In [1]: import numpy as np

In [2]: import numpy.linalg as la

In [3]: np.set_printoptions(suppress=True, linewidth=140)

In [4]: M2 = np.array([[-4, -2, 0]])

In [5]: M = np.block([[np.zeros((1, 1)), M2], [M2.T, np.zeros((3, 3))]])

In [6]: M
Out[6]: 
array([[ 0., -4., -2.,  0.],
       [-4.,  0.,  0.,  0.],
       [-2.,  0.,  0.,  0.],
       [ 0.,  0.,  0.,  0.]])

In [7]: # splits into 2 blocks

In [8]: P = np.triu(np.array([[3, 3, 1, 2], [1, 0, 1, 1], [0, 3, 1, 2], [0, 1, 2, 2]]), 1) + np.eye(4)

In [9]: M2 = P @ M @ la.inv(P)

In [10]: P @ M - M @ P
Out[10]: 
array([[-14.,   0.,   4.,   8.],
       [ -2.,  12.,   4.,   8.],
       [  0.,   6.,   2.,   4.],
       [  0.,   0.,   0.,   0.]])

In [11]: M2
Out[11]: 
array([[-14.,  38., -26.,  42.],
       [ -6.,  18., -12.,  18.],
       [ -2.,   6.,  -4.,   6.],
       [  0.,   0.,   0.,   0.]])

In [12]: round(la.det(M2), 2)
Out[12]: np.float64(0.0)

In [13]: np.trace(M2), np.trace(M)
Out[13]: (np.float64(0.0), np.float64(0.0))

In [14]: K = np.loadtxt("w.csv", delimiter=",")

In [15]: K
Out[15]: 
array([[ 3.,  0.,  0.,  0.,  0.,  0.,  0.,  0.,  0.],
       [-2.,  3.,  0.,  0.,  0.,  0.,  0.,  0.,  0.],
       [-2.,  0., -1.,  0.,  0.,  0.,  0.,  0.,  0.],
       [-2.,  3.,  0.,  3.,  0.,  0.,  0.,  0.,  0.],
       [-3., -2.,  1., -3.,  2.,  0.,  0.,  0.,  0.],
       [-1., -2., -3., -3.,  0.,  3.,  0.,  0.,  0.],
       [-2.,  3.,  3.,  2., -2.,  0., -1.,  0.,  0.],
       [ 0.,  0.,  2., -2.,  0., -2., -2., -3.,  0.],
       [ 2.,  1., -3.,  0., -1.,  2.,  0.,  1., -2.]])

In [16]: [int(la.matrix_rank(la.matrix_power(K, p))) for p in range(1, 10)]
Out[16]: [9, 9, 9, 9, 9, 9, 9, 9, 9]

In [17]: K @ K
Out[17]: 
array([[  9.,   0.,   0.,   0.,   0.,   0.,   0.,   0.,   0.],
       [-12.,   9.,   0.,   0.,   0.,   0.,   0.,   0.,   0.],
       [ -4.,   0.,   1.,   0.,   0.,   0.,   0.,   0.,   0.],
       [-18.,  18.,   0.,   9.,   0.,   0.,   0.,   0.,   0.],
       [ -7., -19.,   1., -15.,   4.,   0.,   0.,   0.,   0.],
       [ 10., -21.,  -6., -18.,   0.,   9.,   0.,   0.,   0.],
       [-14.,  16.,  -8.,  10.,  -2.,   0.,   1.,   0.,   0.],
       [  6.,  -8.,  -8.,   2.,   4.,   0.,   8.,   9.,   0.],
       [  7.,  -1.,   4.,  -5.,   0.,   0.,  -2.,  -5.,   4.]])

In [18]: np.round(np.sort(la.eigvals(K)), 2)
Out[18]: array([-3., -2., -1., -1.,  2.,  3.,  3.,  3.,  3.])

In [19]: la.matrix_rank(K - K[0, 0] * np.eye(9))
Out[19]: np.int64(8)

In [20]: M2 = np.array([[-8, 0, -1],
    ...:     [-9, -3, 2],
    ...:     [-1, 8, -4],
    ...:     [9, 3, 8],
    ...:     [3, 6, 9],
    ...:     [-3, 3, 5],
    ...:     [4, -7, 2],
    ...:     [0, 5, 1],
    ...:     [-6, -8, 8]])

In [21]: M2 @ K
ValueError: matmul: Input operand 1 has a mismatch in its core dimension 0, with gufunc signature (n?,k),(k,m?)->(n?,m?) (size 9 is different from 3)


In [22]: np.einsum("ik,kj->ij", K, M2)
Out[22]: 
array([[-24.,   0.,  -3.],
       [-11.,  -9.,   8.],
       [ 17.,  -8.,   6.],
       [ 16.,   0.,  32.],
       [ 20.,  17., -11.],
       [ -7., -18.,   0.],
       [ -6.,  16.,  -8.],
       [-22.,   3., -41.],
       [-19.,  -6.,  -2.]])

In [23]: np.vstack([K, M2.T]).shape
Out[23]: (12, 9)

In [24]: np.einsum("ij,ij->", K, M2)
ValueError: operands could not be broadcast together with remapped shapes [original->remapped]: (9,9)->(9,9) (9,3)->(9,3) 


In [25]: np.einsum("ij,ij->i", K, K)
Out[25]: array([ 9., 13.,  5., 22., 27., 32., 31., 25., 24.])

In [26]: K @ M2
Out[26]: 
array([[-24.,   0.,  -3.],
       [-11.,  -9.,   8.],
       [ 17.,  -8.,   6.],
       [ 16.,   0.,  32.],
       [ 20.,  17., -11.],
       [ -7., -18.,   0.],
       [ -6.,  16.,  -8.],
       [-22.,   3., -41.],
       [-19.,  -6.,  -2.]])

In [27]: np.einsum("ik,kj->ji", K, M2)
Out[27]: 
array([[-24., -11.,  17.,  16.,  20.,  -7.,  -6., -22., -19.],
       [  0.,  -9.,  -8.,   0.,  17., -18.,  16.,   3.,  -6.],
       [ -3.,   8.,   6.,  32., -11.,   0.,  -8., -41.,  -2.]])

In [28]: E = np.vander(np.arange(3) - 2, 4, increasing=True)

In [29]: E
Out[29]: 
array([[ 1, -2,  4, -8],
       [ 1, -1,  1, -1],
       [ 1,  0,  0,  0]])

In [30]: M2 = np.array([[-5, 4], [3, -3], [0, 1], [4, 4]])

In [31]: np.einsum("ij->j", E)
Out[31]: array([ 3, -3,  5, -9])

In [32]: M2.T @ E.T
Out[32]: 
array([[-43, -12,  -5],
       [-18,   4,   4]])

In [33]: E @ M2
Out[33]: 
array([[-43, -18],
       [-12,   4],
       [ -5,   4]])

In [34]: np.einsum("ik,kj->ji", E, M2)
Out[34]: 
array([[-43, -12,  -5],
       [-18,   4,   4]])

In [35]: W0 = np.loadtxt("data.csv", delimiter=",")

In [36]: W0
Out[36]: 
array([[0., 0., 0., 2.],
       [0., 0., 0., 1.],
       [0., 0., 0., 3.],
       [0., 0., 0., 0.]])

In [37]: U, sig, vt = la.svd(W0)

In [38]: sig.round(2)
Out[38]: array([3.74, 0.  , 0.  , 0.  ])

In [39]: np.argmax(sig[:-1] / (sig[1:] + 1e-6)) + 1
Out[39]: np.int64(1)

In [40]: M2 = U[:, :1] @ np.diag(sig[:1]) @ vt[:1]

In [41]: la.matrix_rank(M2)
Out[41]: np.int64(1)

In [42]: np.round(la.norm(W0 - M2, 2), 2), sig[1]
Out[42]: (np.float64(0.0), np.float64(0.0))

In [43]: la.matrix_rank(W0, rtol=0.05)
Out[43]: np.int64(1)

In [44]: W0 @ W0
Out[44]: 
array([[0., 0., 0., 0.],
       [0., 0., 0., 0.],
       [0., 0., 0., 0.],
       [0., 0., 0., 0.]])

In [45]: (W0 + W0.T) / 2
Out[45]: 
array([[0. , 0. , 0. , 1. ],
       [0. , 0. , 0. , 0.5],
       [0. , 0. , 0. , 1.5],
       [1. , 0.5, 1.5, 0. ]])

In [46]: np.round(la.matrix_power(W0, 3), 2)
Out[46]: 
array([[0., 0., 0., 0.],
       [0., 0., 0., 0.],
       [0., 0., 0., 0.],
       [0., 0., 0., 0.]])

In [47]: np.allclose(W0, W0.T)
Out[47]: False

In [48]: round(float(la.det(W0)), 2)
Out[48]: 0.0

In [49]: np.allclose(W0 @ W0.T, W0.T @ W0)
Out[49]: False

In [50]: np.trace(W0)
Out[50]: np.float64(0.0)

In [51]: (W0 - W0.T) / 2
Out[51]: 
array([[ 0. ,  0. ,  0. ,  1. ],
       [ 0. ,  0. ,  0. ,  0.5],
       [ 0. ,  0. ,  0. ,  1.5],
       [-1. , -0.5, -1.5,  0. ]])

In [52]: arr = np.load("test8.npy")

In [53]: arr
Out[53]: 
array([[ 0.4 , -1.3 ,  0.2 ,  0.  , -0.5 ,  0.4 , -0.5 ,  0.2 , -1.6 ],
       [-0.12, -1.3 ,  0.69,  1.11, -0.93,  0.8 , -1.68,  0.02, -0.57],
       [-0.3 , -1.2 ,  0.3 ,  1.2 , -1.  ,  0.7 , -2.  ,  0.3 , -0.6 ],
       [ 1.3 ,  0.1 , -1.9 , -0.9 ,  1.1 ,  0.1 ,  0.3 ,  1.4 ,  0.8 ],
       [ 0.9 , -0.3 ,  1.  ,  0.1 ,  0.1 ,  0.3 , -1.  ,  0.1 ,  1.1 ]])

In [54]: u = np.array([3, 0])

In [55]: np.round(np.polyval(u, arr[4]), 2)
Out[55]: array([ 2.7, -0.9,  3. ,  0.3,  0.3,  0.9, -3. ,  0.3,  3.3])

In [56]: w1 = np.array([[2, 0, 2, -2],
    ...:     [-1, -1, -2, 0],
    ...:     [-1, -1, 1, 1],
    ...:     [0, 2, 0, -1],
    ...:     [1, -1, -2, 0],
    ...:     [2, -1, 2, 2],
    ...:     [-2, 1, 0, 0],
    ...:     [0, 0, 2, 1],
    ...:     [-1, 1, 2, 2]])

In [57]: beta = np.array([-1, -1, -1, 1])

In [58]: H = np.maximum(arr @ w1 + beta, 0)

In [59]: (H > 0).astype(int)
Out[59]: 
array([[1, 0, 1, 0],
       [1, 0, 1, 1],
       [1, 0, 1, 1],
       [1, 0, 1, 1],
       [1, 0, 1, 1]])

In [60]: cent = np.array([[3, -1, -2], [-3, -1, 2], [3, 1, 2], [1, -2, -1]])

In [61]: (H @ cent).round(6).argmax(axis=1)
Out[61]: array([0, 0, 0, 0, 0])

In [62]: m1 = np.vander(np.arange(3) - 1, 3, increasing=True)

In [63]: m1
Out[63]: 
array([[ 1, -1,  1],
       [ 1,  0,  0],
       [ 1,  1,  1]])

In [64]: vec = np.array([1, 3, 5])

In [65]: target = m1 @ vec

In [66]: target
Out[66]: array([3, 1, 9])

In [67]: np.round(la.solve(m1.T, m1[1]), 2)
Out[67]: array([0., 1., 0.])

In [68]: np.round(la.solve(m1, 2 * target), 2)
Out[68]: array([ 2.,  6., 10.])

In [69]: np.allclose(m1 @ m1.T, m1.T @ m1)
Out[69]: False

In [70]: round(la.det(m1), 2)
Out[70]: np.float64(2.0)

In [71]: np.round(m1.mean(axis=0), 2)
Out[71]: array([1.  , 0.  , 0.67])

In [72]: m1.sum(axis=0)
Out[72]: array([3, 0, 2])

In [73]: la.matrix_rank(m1)
Out[73]: np.int64(3)

In [74]: m1[3]
IndexError: index 3 is out of bounds for axis 0 with size 3


In [75]: np.count_nonzero(m1)
Out[75]: np.int64(7)

In [76]: np.round(la.svd(m1, compute_uv=False), 2)
Out[76]: array([2.14, 1.41, 0.66])

In [77]: m1 - m1[0]
Out[77]: 
array([[ 0,  0,  0],
       [ 0,  1, -1],
       [ 0,  2,  0]])

In [78]: m1.sum(axis=1)
Out[78]: array([1, 1, 3])

In [79]: P = np.triu(np.array([[2, 0, 3], [3, 1, 1], [1, 2, 2]]), 1) + np.eye(3)

In [80]: M2 = P @ m1 @ la.inv(P)

In [81]: np.round(np.poly(M2), 2)
Out[81]: array([ 1., -2.,  1., -2.])

In [82]: np.trace(M2), np.trace(m1)
Out[82]: (np.float64(2.0), np.int64(2))

In [83]: la.matrix_rank(M2)
Out[83]: np.int64(3)

In [84]: P @ m1 - m1 @ P
Out[84]: 
array([[ 3.,  3.,  1.],
       [ 1.,  1., -2.],
       [ 0.,  0., -4.]])

In [85]: X = np.array([[8, 9, 6, 0, -1, 8, 3],
    ...:     [-7, -3, 3, 9, -2, -7, -3],
    ...:     [4, 0, -1, 7, 7, -1, -1],
    ...:     [5, -7, -9, -5, 2, -3, 1]])

In [86]: X[:, 3] = -1 * X[:, 5]

In [87]: X
Out[87]: 
array([[ 8,  9,  6, -8, -1,  8,  3],
       [-7, -3,  3,  7, -2, -7, -3],
       [ 4,  0, -1,  1,  7, -1, -1],
       [ 5, -7, -9,  3,  2, -3,  1]])

In [88]: X @ X
ValueError: matmul: Input operand 1 has a mismatch in its core dimension 0, with gufunc signature (n?,k),(k,m?)->(n?,m?) (size 4 is different from 7)


In [89]: G = X.T @ X

In [90]: G
Out[90]: 
array([[ 154,   58,  -22,  -94,   44,   94,   46],
       [  58,  139,  108, -114,  -17,  114,   29],
       [ -22,  108,  127,  -55,  -37,   55,    1],
       [ -94, -114,  -55,  123,    7, -123,  -43],
       [  44,  -17,  -37,    7,   58,   -7,   -2],
       [  94,  114,   55, -123,   -7,  123,   43],
       [  46,   29,    1,  -43,   -2,   43,   20]])

In [91]: np.trace(G), (X ** 2).sum()
Out[91]: (np.int64(744), np.int64(744))

In [92]: M2 = X / np.sqrt((X ** 2).mean(axis=1, keepdims=True))

In [93]: la.matrix_rank(X - X.mean(axis=1, keepdims=True))
Out[93]: np.int64(4)

In [94]: M2[1].round(2)
Out[94]: array([-1.39, -0.59,  0.59,  1.39, -0.4 , -1.39, -0.59])

In [95]: u = np.array([-5, 2])

In [96]: np.array([np.convolve(row, u, "same") for row in X])
Out[96]: 
array([[-40, -29, -12,  52, -11, -42,   1],
       [ 35,   1, -21, -29,  24,  31,   1],
       [-20,   8,   5,  -7, -33,  19,   3],
       [-25,  45,  31, -33,  -4,  19, -11]])

In [97]: np.convolve(X[3], u)
Out[97]: array([-25,  45,  31, -33,  -4,  19, -11,   2])

In [98]: np.cross(X[3, :3], X[0, :3])
Out[98]: array([  39, -102,  101])

In [99]: np.polyval(u, X[3])
Out[99]: array([-23,  37,  47, -13,  -8,  17,  -3])

In [100]: u, r1 = X[1], X[2]

In [101]: u @ u
Out[101]: np.int64(178)

In [102]: pr = (u @ r1) / (u @ u) * u

In [103]: np.round(r1 - pr, 2)
Out[103]: array([ 2.9 , -0.47, -0.53,  2.1 ,  6.69, -2.1 , -1.47])

In [104]: np.outer(u, r1)
Out[104]: 
array([[-28,   0,   7,  -7, -49,   7,   7],
       [-12,   0,   3,  -3, -21,   3,   3],
       [ 12,   0,  -3,   3,  21,  -3,  -3],
       [ 28,   0,  -7,   7,  49,  -7,  -7],
       [ -8,   0,   2,  -2, -14,   2,   2],
       [-28,   0,   7,  -7, -49,   7,   7],
       [-12,   0,   3,  -3, -21,   3,   3]])

In [105]: la.matrix_rank(np.outer(u, r1))
Out[105]: np.int64(1)

In [106]: (r1 - pr) @ u
Out[106]: np.float64(0.0)
